$ ipython --no-banner

In [1]: import numpy as np

In [2]: from numpy import linalg as LA

In [3]: np.set_printoptions(precision=4, suppress=True, linewidth=160)

In [4]: rnd = lambda a: np.round(a, 4) + 0

In [5]: K = np.loadtxt("run4.csv", delimiter=",")

In [6]: K
Out[6]: 
array([[  1.5756,  -0.3209,  -1.8432,  -0.0413, -11.0363],
       [  4.1958,  -0.5578,   1.2497,   0.5787,  -4.1201],
       [ -1.6202,  -4.0726,  -3.9065,  -1.4705,   0.8802],
       [ -3.5253,  -1.8036,   2.2031,  -2.5252,   0.1071],
       [ -1.2634,  -1.4608,   1.6746,   0.7606,  -5.446 ],
       [ -2.1218,  -1.5753,  -2.4114,  -1.7736,   1.432 ],
       [ -5.485 ,  -0.5256,  -1.7557,   0.3691,  -3.847 ],
       [  3.0975,   4.0249,  -1.1442,   0.655 ,  -3.7328],
       [  4.5297,  -0.4146,   0.5882,  -0.0405,   6.8943],
       [  0.9695,  -1.8936,   2.3851,  -2.1369,  -6.9672]])

In [7]: B = np.c_[K[:, :1] @ np.array([[5]]), np.array([-3, 1, 4, -4, 2, 0, 2, 1, 5, -4])]

In [8]: rnd(B)
Out[8]: 
array([[  7.878 ,  -3.    ],
       [ 20.979 ,   1.    ],
       [ -8.101 ,   4.    ],
       [-17.6265,  -4.    ],
       [ -6.317 ,   2.    ],
       [-10.609 ,   0.    ],
       [-27.425 ,   2.    ],
       [ 15.4875,   1.    ],
       [ 22.6485,   5.    ],
       [  4.8475,  -4.    ]])

In [9]: rnd(LA.norm(B - K @ LA.lstsq(K, B)[0], axis=0))
Out[9]: array([0.    , 5.3217])

In [10]: Z = np.array([[2, 3, 2], [0, 1, 3], [0, 2, 3]])

In [11]: rng = np.random.default_rng(365414)

In [12]: mat = (rng.random((35, 3)) < 0.25) @ Z

In [13]: print(mat)
[[2 3 2]
 [0 1 3]
 [0 0 0]
 [0 3 6]
 [0 0 0]
 [0 0 0]
 [0 2 3]
 [0 3 6]
 [0 0 0]
 [0 1 3]
 [0 0 0]
 [0 0 0]
 [0 0 0]
 [0 0 0]
 [0 0 0]
 [0 2 3]
 [0 0 0]
 [2 4 5]
 [2 3 2]
 [0 3 6]
 [2 5 5]
 [0 3 6]
 [0 1 3]
 [2 4 5]
 [0 2 3]
 [0 0 0]
 [0 0 0]
 [0 1 3]
 [0 2 3]
 [0 0 0]
 [0 0 0]
 [0 1 3]
 [2 3 2]
 [2 3 2]
 [2 5 5]]

In [14]: # rows 2 and 4 are equal

In [15]: Xc = (mat - mat.mean(axis=0)) / mat.std(axis=0)

In [16]: rnd(Xc.std(axis=0))
Out[16]: array([1., 1., 1.])

In [17]: np.argwhere(np.abs(Xc) > 2)
Out[17]: 
array([[20,  1],
       [34,  1]])

In [18]: beta = LA.lstsq(np.delete(Xc, 1, axis=1), Xc[:, 1])[0]

In [19]: print(rnd(beta))
[0.5344 0.6725]

In [20]: rnd(1 - np.var(Xc[:, 1] - np.delete(Xc, 1, axis=1) @ beta))
Out[20]: np.float64(0.9634)

In [21]: Xc = mat - mat.mean(axis=0)

In [22]: evecs = LA.svd(Xc)[2][:2]

In [23]: B = Xc - Xc @ evecs.T @ evecs

In [24]: print(rnd(B.std(axis=0)))
[0.1383 0.1286 0.0633]

In [25]: rnd((Xc @ evecs.T).std(axis=0))
Out[25]: array([2.6145, 1.0044])

In [26]: LA.norm(B, axis=1).round(6).argmax()
Out[26]: np.int64(17)

In [27]: rnd(LA.norm(B) / LA.norm(Xc))
Out[27]: np.float64(0.0709)

In [28]: B = np.c_[mat[:, :2] @ np.array([[1, -2], [5, -1]]), np.array([-1, 3, 1, -1, -1, 2, 1, 3, 2, 2, 1, 3, 2, 1, 0, -3, -2, 3, -1, 0, 2, -3, 0, 3, -3, 3, 2, 2, 3, -2, 3, -1, -3, 3, 1])]

In [29]: B
Out[29]: 
array([[17, -7, -1],
       [ 5, -1,  3],
       [ 0,  0,  1],
       [15, -3, -1],
       [ 0,  0, -1],
       [ 0,  0,  2],
       [10, -2,  1],
       [15, -3,  3],
       [ 0,  0,  2],
       [ 5, -1,  2],
       [ 0,  0,  1],
       [ 0,  0,  3],
       [ 0,  0,  2],
       [ 0,  0,  1],
       [ 0,  0,  0],
       [10, -2, -3],
       [ 0,  0, -2],
       [22, -8,  3],
       [17, -7, -1],
       [15, -3,  0],
       [27, -9,  2],
       [15, -3, -3],
       [ 5, -1,  0],
       [22, -8,  3],
       [10, -2, -3],
       [ 0,  0,  3],
       [ 0,  0,  2],
       [ 5, -1,  2],
       [10, -2,  3],
       [ 0,  0, -2],
       [ 0,  0,  3],
       [ 5, -1, -1],
       [17, -7, -3],
       [17, -7,  3],
       [27, -9,  1]])

In [30]: print(LA.matrix_rank(B))
3

In [31]: rnd(LA.norm(B - mat @ LA.lstsq(mat, B)[0], axis=0))
Out[31]: array([ 0.    ,  0.    , 12.0799])

In [32]: rnd(LA.lstsq(mat, B[:, 0])[0])
Out[32]: array([1., 5., 0.])

In [33]: Xc = B - B.mean(axis=0)

In [34]: Uu, s, VT = LA.svd(Xc, full_matrices=False)

In [35]: rnd(VT[0] * np.sign(VT[0, np.abs(VT[0]).argmax()]))
Out[35]: array([ 0.9461, -0.3236, -0.0119])

In [36]: rnd(s)
Out[36]: array([53.7347, 12.0593,  5.1556])

In [37]: LA.matrix_rank(Xc)
Out[37]: np.int64(3)

In [38]: (np.sign(Uu[:, 0]) == np.sign(Uu[0, 0])).astype(int)
Out[38]: array([1, 0, 0, 1, 0, 0, 1, 1, 0, 0, 0, 0, 0, 0, 0, 1, 0, 1, 1, 1, 1, 1, 0, 1, 1, 0, 0, 0, 1, 0, 0, 0, 1, 1, 1])

In [39]: np.searchsorted(np.cumsum(s ** 2) / (s ** 2).sum(), 0.9) + 1
Out[39]: np.int64(1)

In [40]: print(np.abs(VT[0]).argmax())
0

In [41]: rnd((s ** 2).sum() ** 2 / (s ** 4).sum())
Out[41]: np.float64(1.1198)

In [42]: E = np.tril(np.array([[9, 9, 9, -1], [-1, -8, 0, 9], [-1, -7, 8, 7], [2, 5, -8, -6]]), -1) + np.eye(4, dtype=int)

In [43]: E
Out[43]: 
array([[ 1,  0,  0,  0],
       [-1,  1,  0,  0],
       [-1, -7,  1,  0],
       [ 2,  5, -8,  1]])

In [44]: evals, evecs = LA.eig(E)

In [45]: rnd(np.sort(LA.eigvals(E.T)))
Out[45]: array([1., 1., 1., 1.])

In [46]: print(evals)
[1. 1. 1. 1.]

In [47]: rnd(np.sort(LA.eigvals(E @ E)))
Out[47]: array([1., 1., 1., 1.])

In [48]: rnd(np.sort(LA.eigvals(LA.inv(E))))
Out[48]: array([1.+0.j, 1.+0.j, 1.+0.j, 1.+0.j])

In [49]: rnd(np.sort(LA.eigvals(E)))
Out[49]: array([1., 1., 1., 1.])

In [50]: f, r1 = E[2], E[0]

In [51]: f @ r1
Out[51]: np.int64(-1)

In [52]: p = (f @ r1) / (f @ f) * f

In [53]: print(rnd((r1 - p) @ f))
0.0

In [54]: theta = rng.uniform(0, 2 * np.pi, 26)

In [55]: O, _ = LA.qr(np.array([[-0.5, 1.2], [0.3, -0.2], [0.8, -2.0], [-0.2, -1.5]]))

In [56]: m1 = 20 * np.c_[np.cos(theta), np.sin(theta)] @ O.T

In [57]: rnd(m1)
Out[57]: 
array([[-10.1577,   4.4695,  16.5024,   2.1249],
       [ -6.2158,   7.0002,   9.4421, -14.9402],
       [ -5.3143,   6.8772,   7.9355, -16.1707],
       [ 10.058 ,  -5.6297, -16.1551,   2.4807],
       [  9.8462,  -6.0226, -15.7363,   4.3759],
       [  1.615 ,   4.2385,  -3.3852, -19.1825],
       [ -6.1163,  -1.1298,  10.5244,  15.8288],
       [  7.6032,  -7.0219, -11.7866,  12.4081],
       [ -4.7182,  -2.2389,   8.3291,  17.417 ],
       [  6.1   ,  -6.9885,  -9.2479,  15.1138],
       [ -1.3552,   5.6805,   1.4195, -19.0756],
       [  9.6058,  -6.2947, -15.2875,   5.8649],
       [  6.3314,  -7.0106,  -9.6361,  14.7618],
       [  1.4612,   4.3239,  -3.138 , -19.2178],
       [ -1.4256,  -4.3434,   3.0808,  19.2253],
       [ -8.5201,   6.8657,  13.3624, -10.0854],
       [  8.2949,  -6.9218, -12.9726,  10.7236],
       [ -3.9208,  -2.8071,   7.067 ,  18.0778],
       [ -8.9918,   1.9204,  14.9214,   9.6338],
       [  8.3699,  -1.1151, -13.9929, -11.5282],
       [  7.2993,  -7.0387, -11.2697,  13.045 ],
       [ -8.7992,   1.6561,  14.6361,  10.277 ],
       [ -9.7974,   6.0874,  15.6438,  -4.7145],
       [  5.9433,   1.276 , -10.2542, -16.0593],
       [ -4.1309,   6.6195,   5.9724, -17.4198],
       [ -9.2875,   2.362 ,  15.354 ,   8.5098]])

In [58]: r = LA.matrix_rank(m1)

In [59]: print(r)
2

In [60]: null = LA.svd(m1)[2][r:].T

In [61]: print(np.allclose(m1 @ null, 0))
True

In [62]: LA.matrix_rank(m1.T @ m1), LA.matrix_rank(m1 @ m1.T)
Out[62]: (np.int64(2), np.int64(2))

In [63]: [int(LA.matrix_rank(np.delete(m1, i, axis=0))) for i in range(26)]
Out[63]: [2, 2, 2, 2, 2, 2, 2, 2, 2, 2, 2, 2, 2, 2, 2, 2, 2, 2, 2, 2, 2, 2, 2, 2, 2, 2]

In [64]: rnd(null @ null.T)
Out[64]: 
array([[ 0.7405,  0.1243,  0.4201,  0.0157],
       [ 0.1243,  0.876 , -0.1913,  0.2378],
       [ 0.4201, -0.1913,  0.3185, -0.0631],
       [ 0.0157,  0.2378, -0.0631,  0.065 ]])

In [65]: f = np.array([1, 1, 2])

In [66]: print(rnd(np.polyval(f, m1[20])))
[ 62.5784  44.5048 117.7366 185.216 ]

In [67]: rnd(np.cross(m1[20, :3], m1[3, :3]))
Out[67]: array([50.2663,  4.5697, 29.7028])

In [68]: print(rnd(np.correlate(m1[20], m1[3], "full")))
[  18.1073 -135.3815   44.662   327.4664 -218.0936 -186.7902  131.2064]

In [69]: rnd(np.convolve(m1[20], f))
Out[69]: array([  7.2993,   0.2605,  -3.7099, -12.3022,  -9.4945,  26.0899])

In [70]: arr = np.load("test6.npy")

In [71]: rnd(arr)
Out[71]: 
array([[ -7.5278,  -2.8171,   2.2968,  -3.5478,  -8.2818,  -6.1043,   3.3182],
       [ -6.0126,  -6.1886,   4.101 ,  -2.3558,  -4.5119,  -5.526 ,   5.9402],
       [ -7.1263,  -3.5534,   1.4458,  -3.6055,  -8.2309,   3.8528,   6.9928],
       [  8.4509,  -8.6406,  13.1429, -10.1636,  -7.3323,  -9.5963,  11.0716],
       [ 13.6893,  -5.8758,   8.1893,  -5.0006, -11.534 ,  -7.4591,  12.6446],
       [  0.3219, -10.0562,  11.9293,  -7.9191,  -2.5423, -10.5657,   8.4998],
       [  8.4613,  -6.9157,  15.5948, -15.5223, -10.2565, -11.8595,   9.1166],
       [  3.3331,  -6.6163,   8.793 ,  -7.7674,  -8.0552,  -4.5188,   9.7681],
       [ -8.6591,  -7.5146,   4.9635,  -2.5838,  -2.0747,  -5.9982,   5.4493],
       [ -1.4978, -12.1674,  15.5425, -12.7709,  -0.6758,  -5.4105,  10.2239],
       [  1.4437,  -2.7927,  -1.5672,   1.7983, -10.9209,   4.4284,  10.4383],
       [  4.8335,   2.1849,  -2.0724,  -0.9836, -18.0736,  -2.1021,   6.8991]])

In [72]: rnd(LA.norm(arr, 2) / LA.norm(arr))
Out[72]: np.float64(0.8528)

In [73]: np.argsort(-LA.norm(arr, axis=0).round(6), kind="stable")[:3]
Out[73]: array([2, 4, 6])

In [74]: LA.cond(arr) > 100
Out[74]: np.True_

In [75]: [round(float(x), 4) for x in LA.svd(arr, compute_uv=False)[:3]]
Out[75]: [62.349, 27.0814, 22.4703]

In [76]: rnd(np.trace(LA.pinv(arr) @ arr))
Out[76]: np.float64(5.0)

In [77]: np.abs(np.diag(LA.qr(arr)[1])) > 1e-9
Out[77]: array([ True,  True,  True,  True,  True, False, False])

In [78]: print(LA.lstsq(arr[:-1].T, arr[-1])[2])
5

In [79]: rnd(arr @ LA.pinv(arr) @ arr)
Out[79]: 
array([[ -7.5278,  -2.8171,   2.2968,  -3.5478,  -8.2818,  -6.1043,   3.3182],
       [ -6.0126,  -6.1886,   4.101 ,  -2.3558,  -4.5119,  -5.526 ,   5.9402],
       [ -7.1263,  -3.5534,   1.4458,  -3.6055,  -8.2309,   3.8528,   6.9928],
       [  8.4509,  -8.6406,  13.1429, -10.1636,  -7.3323,  -9.5963,  11.0716],
       [ 13.6893,  -5.8758,   8.1893,  -5.0006, -11.534 ,  -7.4591,  12.6446],
       [  0.3219, -10.0562,  11.9293,  -7.9191,  -2.5423, -10.5657,   8.4998],
       [  8.4613,  -6.9157,  15.5948, -15.5223, -10.2565, -11.8595,   9.1166],
       [  3.3331,  -6.6163,   8.793 ,  -7.7674,  -8.0552,  -4.5188,   9.7681],
       [ -8.6591,  -7.5146,   4.9635,  -2.5838,  -2.0747,  -5.9982,   5.4493],
       [ -1.4978, -12.1674,  15.5425, -12.7709,  -0.6758,  -5.4105,  10.2239],
       [  1.4437,  -2.7927,  -1.5672,   1.7983, -10.9209,   4.4284,  10.4383],
       [  4.8335,   2.1849,  -2.0724,  -0.9836, -18.0736,  -2.1021,   6.8991]])

In [80]: np.allclose(arr[:-1].T @ LA.lstsq(arr[:-1].T, arr[-1])[0], arr[-1])
Out[80]: True

In [81]: vec = np.array([3, -1, 3, -2, 1, 1, -1])

In [82]: (arr @ vec).argmax()
Out[82]: np.int64(6)

In [83]: print(rnd((arr * vec).sum(axis=1)))
[-23.4844 -10.8124 -17.6477  65.7491  49.8752  41.0403  78.8962  36.1872 -11.9269  63.5331 -18.1054 -19.0092]

In [84]: rnd(arr @ (2 * vec))
Out[84]: array([-46.9688, -21.6248, -35.2954, 131.4981,  99.7503,  82.0806, 157.7923,  72.3744, -23.8538, 127.0663, -36.2107, -38.0184])

In [85]: W0 = np.load("case19.npy")

In [86]: W0
Out[86]: 
array([[ 3, -3, -2, -3],
       [ 0, -3, -3,  1],
       [ 0,  0,  0,  2],
       [ 0,  0,  0,  3]])

In [87]: def softmax(z):
    ...:     e = np.exp(z - z.max(axis=-1, keepdims=True))
    ...:     return e / e.sum(axis=-1, keepdims=True)
    ...: 

In [88]: rnd(softmax(W0).sum(axis=1))
Out[88]: array([1., 1., 1., 1.])

In [89]: print(rnd(softmax(W0[0] + 5)))
[0.9884 0.0025 0.0067 0.0025]

In [90]: rnd(softmax(W0[0]))
Out[90]: array([0.9884, 0.0025, 0.0067, 0.0025])

In [91]: rnd(softmax(10 * W0[0]))
Out[91]: array([1., 0., 0., 0.])

In [92]: att = W0 @ W0.T / np.sqrt(4)

In [93]: softmax(att).round(6).argmax(axis=1)
Out[93]: array([0, 1, 3, 3])
